% ipython --no-banner

In [1]: import numpy as np

In [2]: np.set_printoptions(precision=2, suppress=True, linewidth=160)

In [3]: rd = lambda a: np.round(a, 2) + 0

In [4]: rng = np.random.default_rng(350696)

In [5]: lab = rng.integers(0, 2, 4)

In [6]: W0 = np.triu((lab[:, None] == lab) & (rng.random((4, 4)) < 0.8), 1).astype(int)

In [7]: W0 += W0.T

In [8]: W0
Out[8]: 
array([[0, 0, 1, 0],
       [0, 0, 0, 1],
       [1, 0, 0, 0],
       [0, 1, 0, 0]])

In [9]: rd(np.linalg.det(W0))
Out[9]: np.float64(1.0)

In [10]: rd(np.sort(np.abs(np.linalg.eigvals(W0))))
Out[10]: array([1., 1., 1., 1.])

In [11]: W0.inv()
Traceback (most recent call last):
  Cell In[11], line 1
    W0.inv()
AttributeError: 'numpy.ndarray' object has no attribute 'inv'


In [12]: rd(np.abs(np.linalg.eigvals(W0)).max())
Out[12]: np.float64(1.0)

In [13]: rd(np.linalg.eigvalsh(W0).min())
Out[13]: np.float64(-1.0)

In [14]: lab = rng.permutation(4)

In [15]: lab
Out[15]: array([1, 2, 3, 0])

In [16]: A2 = W0[lab][:, lab]

In [17]: np.trace(A2)
Out[17]: np.int64(0)

In [18]: A2
Out[18]: 
array([[0, 0, 1, 0],
       [0, 0, 0, 1],
       [1, 0, 0, 0],
       [0, 1, 0, 0]])

In [19]: rd(np.sort(np.abs(np.linalg.eigvals(A2))))
Out[19]: array([1., 1., 1., 1.])

In [20]: np.allclose(A2, W0)
Out[20]: True

In [21]: np.diag(A2)
Out[21]: array([0, 0, 0, 0])

In [22]: (W0 @ W0)[0]
Out[22]: array([1, 0, 0, 0])

In [23]: np.fft.fft(W0[0])
Out[23]: array([ 1.+0.j, -1.+0.j,  1.+0.j, -1.+0.j])

In [24]: W0 @ np.ones(4)
Out[24]: array([1., 1., 1., 1.])

In [25]: W0 @ (-1.0) ** np.arange(4)
Out[25]: array([ 1., -1.,  1., -1.])

In [26]: arr = np.array([[5.0, 5.0, 0.0], [5.0, 1.0, 5.0], [0.0, 5.0, -4.0]])

In [27]: # symmetric, so the eigenvalues are real

In [28]: w, evecs = np.linalg.eigh(arr)

In [29]: rd(np.linalg.svd(arr, compute_uv=False))
Out[29]: array([9.06, 7.71, 0.64])

In [30]: rd(w)
Out[30]: array([-7.71,  0.64,  9.06])

In [31]: rd(w.sum()), np.trace(arr)
Out[31]: (np.float64(2.0), np.float64(2.0))

In [32]: rd(evecs.T @ arr @ evecs)
Out[32]: 
array([[-7.71,  0.  ,  0.  ],
       [ 0.  ,  0.64,  0.  ],
       [ 0.  ,  0.  ,  9.06]])

In [33]: rd(evecs.T @ evecs)
Out[33]: 
array([[1., 0., 0.],
       [0., 1., 0.],
       [0., 0., 1.]])

In [34]: rd(np.abs(evecs[:, -1]))
Out[34]: array([0.75, 0.61, 0.23])

In [35]: rd(np.linalg.eigvalsh(arr @ arr))
Out[35]: array([ 0.41, 59.42, 82.16])

In [36]: A2 = np.array([[9, -6], [9, -2], [-7, -7]])

In [37]: np.linalg.matrix_rank(np.vstack([arr, A2.T]))
Out[37]: np.int64(3)

In [38]: A2.T @ arr.T
Out[38]: 
array([[ 90.,  19.,  73.],
       [-40., -67.,  18.]])

In [39]: np.einsum("ik,kj->ij", arr, A2)
Out[39]: 
array([[ 90., -40.],
       [ 19., -67.],
       [ 73.,  18.]])

In [40]: np.einsum("ik,kj->ji", arr, A2)
Out[40]: 
array([[ 90.,  19.,  73.],
       [-40., -67.,  18.]])

In [41]: F = np.loadtxt("arr.csv", delimiter=",")

In [42]: F
Out[42]: 
array([[  0.1 ,  -2.1 , -10.5 ],
       [  0.  ,   0.6 ,   2.96],
       [ -1.2 ,  -0.6 ,  -3.01],
       [  1.3 ,  -1.1 ,  -5.49],
       [  1.3 ,   0.3 ,   1.44],
       [  1.5 ,   0.1 ,   0.51],
       [  0.5 ,   0.6 ,   3.11],
       [  0.5 ,   0.9 ,   4.54],
       [ -0.3 ,  -0.9 ,  -4.55],
       [ -0.7 ,  -0.4 ,  -1.96],
       [  1.2 ,   0.2 ,   0.97],
       [ -0.4 ,  -0.6 ,  -2.96],
       [  1.3 ,  -0.9 ,  -4.38],
       [  2.1 ,   1.1 ,   5.52],
       [ -0.1 ,  -0.7 ,  -3.51],
       [  0.9 ,  -1.3 ,  -6.44],
       [  1.7 ,  -0.1 ,  -0.5 ],
       [ -2.9 ,   0.3 ,   1.55],
       [ -0.9 ,   0.1 ,   0.53],
       [  0.  ,   0.8 ,   4.02],
       [  0.5 ,   1.6 ,   7.96],
       [  0.2 ,   0.6 ,   2.97],
       [  0.2 ,  -1.7 ,  -8.46],
       [  1.1 ,   0.2 ,   0.9 ],
       [  1.7 ,  -0.9 ,  -4.5 ]])

In [43]: # column 2 dominates

In [44]: lab = F[:, 0] > np.median(F[:, 0])

In [45]: r0 = F[lab].mean(axis=0) - F[~lab].mean(axis=0)

In [46]: lab.astype(int)
Out[46]: array([0, 0, 0, 1, 1, 1, 0, 0, 0, 0, 1, 0, 1, 1, 0, 1, 1, 0, 0, 0, 0, 0, 0, 1, 1])

In [47]: np.argsort(-np.abs(r0).round(6), kind="stable")
Out[47]: array([0, 2, 1])

In [48]: rd(r0)
Out[48]: array([ 1.71, -0.14, -0.71])

In [49]: (((F - F.mean(axis=0)) @ r0 > 0) == lab).mean()
Out[49]: np.float64(0.68)

In [50]: A = np.load("block13.npy")

In [51]: A
Out[51]: 
array([[ 0.  , -0.21, -0.12,  0.39],
       [ 0.  , -0.14, -0.08,  0.26],
       [ 0.  , -1.33, -0.76,  2.47]])

In [52]: # rank 1

In [53]: left, sig, VT = np.linalg.svd(A)

In [54]: rd(sig)
Out[54]: array([2.96, 0.  , 0.  ])

In [55]: A2 = left[:, :1] @ np.diag(sig[:1]) @ VT[:1]

In [56]: np.linalg.matrix_rank(A2)
Out[56]: np.int64(1)

In [57]: np.linalg.matrix_rank(A, rtol=0.05)
Out[57]: np.int64(1)

In [58]: A2 = A + rng.integers(-2, 3, (3, 1)) @ rng.integers(-2, 3, (1, 4))

In [59]: A2
Out[59]: 
array([[-1.  ,  1.79,  1.88, -0.61],
       [ 0.  , -0.14, -0.08,  0.26],
       [ 1.  , -3.33, -2.76,  3.47]])

In [60]: np.abs(A2 - A).sum(axis=1)
Out[60]: array([6., 0., 6.])

In [61]: np.linalg.matrix_rank(A2 - A, tol=1e-8)
Out[61]: np.int64(1)

In [62]: rd(np.linalg.svd(A2 - A, compute_uv=False))
Out[62]: array([4.47, 0.  , 0.  ])

In [63]: m1 = np.loadtxt("dump.csv", delimiter=",")

In [64]: m1
Out[64]: 
array([[ 0., -2.,  2.],
       [ 0.,  0., -2.],
       [ 0.,  0.,  0.]])

In [65]: # triangular, det is the product of the diagonal

In [66]: rd(np.linalg.eigvals(m1))
Out[66]: array([0., 0., 0.])

In [67]: rd(np.linalg.det(m1[::-1]))
Out[67]: np.float64(0.0)

In [68]: np.kron(np.eye(2, dtype=int), m1)
Out[68]: 
array([[ 0., -2.,  2.,  0., -0.,  0.],
       [ 0.,  0., -2.,  0.,  0., -0.],
       [ 0.,  0.,  0.,  0.,  0.,  0.],
       [ 0., -0.,  0.,  0., -2.,  2.],
       [ 0.,  0., -0.,  0.,  0., -2.],
       [ 0.,  0.,  0.,  0.,  0.,  0.]])

In [69]: rd(np.linalg.eigvals(m1).sum().real)
Out[69]: np.float64(0.0)

In [70]: np.poly(m1)
Out[70]: array([1., 0., 0., 0.])
